$ python -q
>>> import numpy as np
>>> np.set_printoptions(precision=3, suppress=True, linewidth=200)
>>> m1 = np.loadtxt("layer18.csv", delimiter=",")
>>> print(m1)
[[-2.  0.  0.  0.  0.]
 [ 1.  0.  0.  0.  0.]
 [-3.  2. -2.  0.  0.]
 [-3.  3. -3.  2.  0.]
 [-1.  2. -1.  3.  3.]]
>>> left, s, Vh = np.linalg.svd(m1)
>>> print(np.argmax(s[:-1] / (s[1:] + 1e-6)) + 1)
4
>>> print(s.round(3) + 0)
[7.707 3.736 1.743 0.777 0.   ]
>>> other = left[:, :4] @ np.diag(s[:4]) @ Vh[:4]
>>> print(round(np.linalg.norm(m1 - other) / np.linalg.norm(m1), 3))
0.0
>>> other = np.array([[2, -4, -4], [5, -4, 4], [-2, 4, 4], [4, 0, 5], [4, -3, 4]])
>>> print(np.linalg.matrix_rank(m1 @ other))
3
>>> print(other.T @ m1.T)
[[ -4.   2.   8.  23.  34.]
 [  8.  -4.  -4. -12. -17.]
 [  8.  -4.  12.  22.  35.]]
>>> print(np.linalg.matrix_rank(np.vstack([m1, other.T])))
5
>>> print(m1 @ other)
[[ -4.   8.   8.]
 [  2.  -4.  -4.]
 [  8.  -4.  12.]
 [ 23. -12.  22.]
 [ 34. -17.  35.]]
>>> print(np.vstack([m1, other.T]).shape)
(8, 5)
>>> f, v = m1[3], m1[4]
>>> print(f @ v)
18.0
>>> print(f @ f)
31.0
>>> pr = (f @ v) / (f @ f) * f
>>> print(np.round((v - pr) @ f, 3))
-0.0
>>> print(np.linalg.matrix_rank(np.outer(f, v)))
1
>>> print(pr)
[-1.742  1.742 -1.742  1.161  0.   ]
>>> r = np.linalg.matrix_rank(m1)
>>> print(r)
4
>>> ns = np.linalg.svd(m1)[2][r:].T
>>> print(np.round(ns[:, 0] / ns[np.abs(ns[:, 0]).round(6).argmax(), 0], 3) + 0)
[ 0.     1.     1.     0.    -0.333]
>>> print([int(np.linalg.matrix_rank(np.delete(m1, i, axis=0))) for i in range(5)])
[4, 4, 3, 3, 3]
>>> print(np.linalg.matrix_rank(m1.T @ m1), np.linalg.matrix_rank(m1 @ m1.T))
4 4
>>> print(np.unique(m1.round(6), axis=0).shape)
(5, 5)
>>> C = np.array([[-1, -7, 2, 8], [-5, 2, 2, 8]])
>>> E = np.repeat(C, 29 // 2, axis=0)
>>> rng = np.random.default_rng(406)
>>> E = E + 0.02 * rng.normal(size=E.shape)
>>> print(E)
[[-0.968 -7.02   1.987  7.971]
 [-1.026 -6.969  2.02   8.005]
 [-1.011 -6.987  2.017  7.978]
 [-0.996 -7.015  2.033  8.031]
 [-1.002 -6.987  2.016  7.99 ]
 [-0.959 -6.979  2.001  8.008]
 [-1.041 -6.998  1.985  7.993]
 [-1.014 -6.989  2.038  7.979]
 [-1.013 -7.031  2.     7.999]
 [-1.043 -6.991  1.996  8.011]
 [-1.004 -6.997  2.043  8.009]
 [-1.037 -7.015  2.006  8.024]
 [-1.006 -6.994  1.989  7.987]
 [-0.956 -7.011  1.992  8.002]
 [-4.984  1.999  2.026  8.006]
 [-4.983  1.979  2.038  7.97 ]
 [-5.015  2.017  2.016  8.001]
 [-4.98   1.987  1.998  7.971]
 [-4.989  1.975  2.003  7.967]
 [-5.035  1.985  2.002  8.002]
 [-4.98   2.04   2.023  7.981]
 [-5.007  1.981  1.999  8.013]
 [-5.03   1.991  2.016  8.004]
 [-5.025  1.958  1.985  8.008]
 [-4.995  1.964  2.024  7.98 ]
 [-5.019  1.982  2.001  7.993]
 [-4.994  2.072  1.992  7.997]
 [-4.999  2.005  1.976  7.961]]
>>> cov = np.cov(E, rowvar=False)
>>> print(np.round(np.corrcoef(E[:, 0], E[:, 3])[0, 1], 3))
0.27
>>> print(cov.round(3) + 0)
[[ 4.143 -9.321  0.002  0.01 ]
 [-9.321 20.972 -0.004 -0.022]
 [ 0.002 -0.004  0.     0.   ]
 [ 0.01  -0.022  0.     0.   ]]
>>> print(np.argsort(-E.std(axis=0).round(6), kind="stable"))
[1 0 2 3]
>>> print(np.argwhere(np.triu(np.abs(np.corrcoef(E.T)) > 0.8, 1)))
[[0 1]]
>>> print(cov.shape)
(4, 4)
>>> W0 = np.load("arr.npy")
>>> print(W0)
[[0 0 0 1]
 [0 0 1 1]
 [0 1 0 1]
 [1 1 1 0]]
>>> f = np.array([-3, 3, 1])
>>> print(np.convolve(W0[1], f))
[ 0  0 -3  0  4  1]
>>> print(np.polyval(f, W0[1]))
[1 1 1 1]
>>> print(np.cross(W0[1, :3], W0[0, :3]))
[0 0 0]
>>> W1 = np.array([[3, 2], [2, 1], [0, 0], [0, 0]])
>>> coef = np.array([-3, -3])
>>> hid = np.maximum(W0 @ W1 + coef, 0)
>>> print(hid)
[[0 0]
 [0 0]
 [0 0]
 [2 0]]
>>> print((hid > 0).mean(axis=0))
[0.25 0.  ]
>>> C = np.array([[2, 1], [0, 2]])
>>> print(W1 @ C)
[[6 7]
 [4 4]
 [0 0]
 [0 0]]
>>> print(hid @ C)
[[0 0]
 [0 0]
 [0 0]
 [4 2]]
>>> def softmax(z):
...     e = np.exp(z - z.max(axis=-1, keepdims=True))
...     return e / e.sum(axis=-1, keepdims=True)
... 
>>> print(softmax(W0).sum(axis=1))
[1. 1. 1. 1.]
>>> print(softmax(W0[1] + 3))
[0.134 0.134 0.366 0.366]
>>> print(softmax(W0[1]))
[0.134 0.134 0.366 0.366]
>>> att = W0 @ W0.T / np.sqrt(4)
>>> print(softmax(att))
[[0.277 0.277 0.277 0.168]
 [0.215 0.355 0.215 0.215]
 [0.215 0.215 0.355 0.215]
 [0.114 0.188 0.188 0.51 ]]
>>> x = np.array([-1, -5, -5, -4])
>>> print(W0 @ np.eye(4)[2])
[0. 1. 0. 1.]
>>> print(np.einsum("ij,j->i", W0, x))
[ -4  -9  -9 -11]
>>> print((W0 @ x).argmax())
0
>>> vals, vecs = np.linalg.eigh(W0)
>>> print(np.round(vecs.T @ W0 @ vecs, 3) + 0)
[[-1.481  0.     0.     0.   ]
 [ 0.    -1.     0.     0.   ]
 [ 0.     0.     0.311  0.   ]
 [ 0.     0.     0.     2.17 ]]
>>> print(np.abs(vecs[:, -1]).round(6).argmax())
3
>>> print(np.linalg.eigvalsh(W0 + -3 * np.eye(4)))
[-4.481 -4.    -2.689 -0.83 ]
>>> print((vals > 1e-8).sum(), (vals < -1e-8).sum())
2 2
>>> print(vals)
[-1.481 -1.     0.311  2.17 ]
>>> print(np.linalg.eigvalsh(W0 @ W0))
[0.097 1.    2.194 4.709]
>>> print(np.linalg.svd(W0, compute_uv=False))
[2.17  1.481 1.    0.311]
